$ python3 -q
>>> import numpy as np
>>> np.set_printoptions(precision=3, suppress=True, linewidth=160)
>>> E = np.array([[7, 9, 7, 9, 7, 9],
...     [4, 2, 4, 2, 4, 2],
...     [4, 6, 4, 6, 4, 6],
...     [7, 9, 7, 9, 7, 9],
...     [4, 2, 4, 2, 4, 2],
...     [4, 6, 4, 6, 4, 6]])
>>> def softmax(z):
...     e = np.exp(z - z.max(axis=-1, keepdims=True))
...     return e / e.sum(axis=-1, keepdims=True)
... 
>>> print(softmax(E[1]))
[0.294 0.04  0.294 0.04  0.294 0.04 ]
>>> S = E @ E.T / np.sqrt(6)
>>> print(softmax(S).round(6).argmax(axis=1))
[0 0 0 0 0 0]
>>> print(np.round(softmax(S), 3) + 0)
[[0.5 0.  0.  0.5 0.  0. ]
 [0.5 0.  0.  0.5 0.  0. ]
 [0.5 0.  0.  0.5 0.  0. ]
 [0.5 0.  0.  0.5 0.  0. ]
 [0.5 0.  0.  0.5 0.  0. ]
 [0.5 0.  0.  0.5 0.  0. ]]
>>> print(np.linalg.matrix_rank(E, rtol=0.1))
2
>>> print(np.argsort(-np.linalg.norm(E, axis=0).round(6), kind="stable")[:3])
[1 3 5]
>>> print(np.linalg.cond(E) > 100)
True
>>> print(round(float(np.linalg.norm(E, 2) / np.linalg.norm(E)), 3))
0.99
>>> print([round(float(x), 3) for x in np.linalg.svd(E, compute_uv=False)[:3]])
[34.475, 4.848, 0.0]
>>> Uu, sig, VT = np.linalg.svd(E)
>>> V = VT[:(sig > 1e-8).sum()]
>>> rng = np.random.default_rng(72)
>>> x0 = E[1] + -3 * E[5] + rng.integers(2) * np.eye(6)[1]
>>> print(x0)
[ -8. -15.  -8. -16.  -8. -16.]
>>> print(np.diag(V.T @ V))
[0.333 0.333 0.333 0.333 0.333 0.333]
>>> print(np.allclose(V.T @ V @ x0, x0))
False
>>> print(np.linalg.matrix_rank(np.vstack([E, x0])))
3
>>> Uu, sig, VT = np.linalg.svd(E)
>>> print(sig.round(3) + 0)
[34.475  4.848  0.     0.     0.     0.   ]
>>> out = Uu[:, :2] @ np.diag(sig[:2]) @ VT[:2]
>>> print(np.linalg.matrix_rank(out))
2
>>> print(round(float(np.linalg.norm(E - out) / np.linalg.norm(E)), 3))
0.0
>>> print(round(np.linalg.norm(E - out, 2), 3), round(sig[2], 3))
0.0 0.0
